$ ipython --no-banner

In [1]: import numpy as np

In [2]: np.set_printoptions(suppress=True, linewidth=120)

In [3]: tidy = lambda a: np.round(a, 2) + 0

In [4]: rng = np.random.default_rng(43204)

In [5]: labels = rng.integers(0, 2, 9)

In [6]: mat = np.triu((labels[:, None] == labels) & (rng.random((9, 9)) < 0.8), 1).astype(int)

In [7]: mat += mat.T

In [8]: mat
Out[8]: 
array([[0, 0, 0, 1, 0, 1, 0, 0, 1],
       [0, 0, 1, 0, 1, 0, 1, 1, 0],
       [0, 1, 0, 0, 1, 0, 1, 1, 0],
       [1, 0, 0, 0, 0, 0, 0, 0, 1],
       [0, 1, 1, 0, 0, 0, 1, 1, 0],
       [1, 0, 0, 0, 0, 0, 0, 0, 1],
       [0, 1, 1, 0, 1, 0, 0, 1, 0],
       [0, 1, 1, 0, 1, 0, 1, 0, 0],
       [1, 0, 0, 1, 0, 1, 0, 0, 0]])

In [9]: np.abs(np.diag(np.linalg.qr(mat)[1])) > 1e-9
Out[9]: array([ True,  True,  True,  True,  True, False,  True,  True,  True])

In [10]: evals, V = np.linalg.eigvalsh(mat)
---------------------------------------------------------------------------
ValueError                                Traceback (most recent call last)
Cell In[10], line 1
----> 1 evals, V = np.linalg.eigvalsh(mat)

ValueError: too many values to unpack (expected 2)

In [11]: evals, V = np.linalg.eigh(mat)

In [12]: tidy(evals.sum()), np.trace(mat)
Out[12]: (np.float64(0.0), np.int64(0))

In [13]: tidy(np.linalg.eigvalsh(mat + -3 * np.eye(9)))
Out[13]: array([-4.56, -4.  , -4.  , -4.  , -4.  , -4.  , -3.  , -0.44,  1.  ])

In [14]: tidy(np.abs(V[:, -1]))
Out[14]: array([0.  , 0.45, 0.45, 0.  , 0.45, 0.  , 0.45, 0.45, 0.  ])

In [15]: tidy(np.linalg.eigvalsh(mat @ mat))
Out[15]: array([ 0.  ,  1.  ,  1.  ,  1.  ,  1.  ,  1.  ,  2.44,  6.56, 16.  ])

In [16]: tidy(V.T @ mat @ V)
Out[16]: 
array([[-1.56,  0.  ,  0.  ,  0.  ,  0.  ,  0.  ,  0.  ,  0.  ,  0.  ],
       [ 0.  , -1.  ,  0.  ,  0.  ,  0.  ,  0.  ,  0.  ,  0.  ,  0.  ],
       [ 0.  ,  0.  , -1.  ,  0.  ,  0.  ,  0.  ,  0.  ,  0.  ,  0.  ],
       [ 0.  ,  0.  ,  0.  , -1.  ,  0.  ,  0.  ,  0.  ,  0.  ,  0.  ],
       [ 0.  ,  0.  ,  0.  ,  0.  , -1.  ,  0.  ,  0.  ,  0.  ,  0.  ],
       [ 0.  ,  0.  ,  0.  ,  0.  ,  0.  , -1.  ,  0.  ,  0.  ,  0.  ],
       [ 0.  ,  0.  ,  0.  ,  0.  ,  0.  ,  0.  ,  0.  ,  0.  ,  0.  ],
       [ 0.  ,  0.  ,  0.  ,  0.  ,  0.  ,  0.  ,  0.  ,  2.56,  0.  ],
       [ 0.  ,  0.  ,  0.  ,  0.  ,  0.  ,  0.  ,  0.  ,  0.  ,  4.  ]])
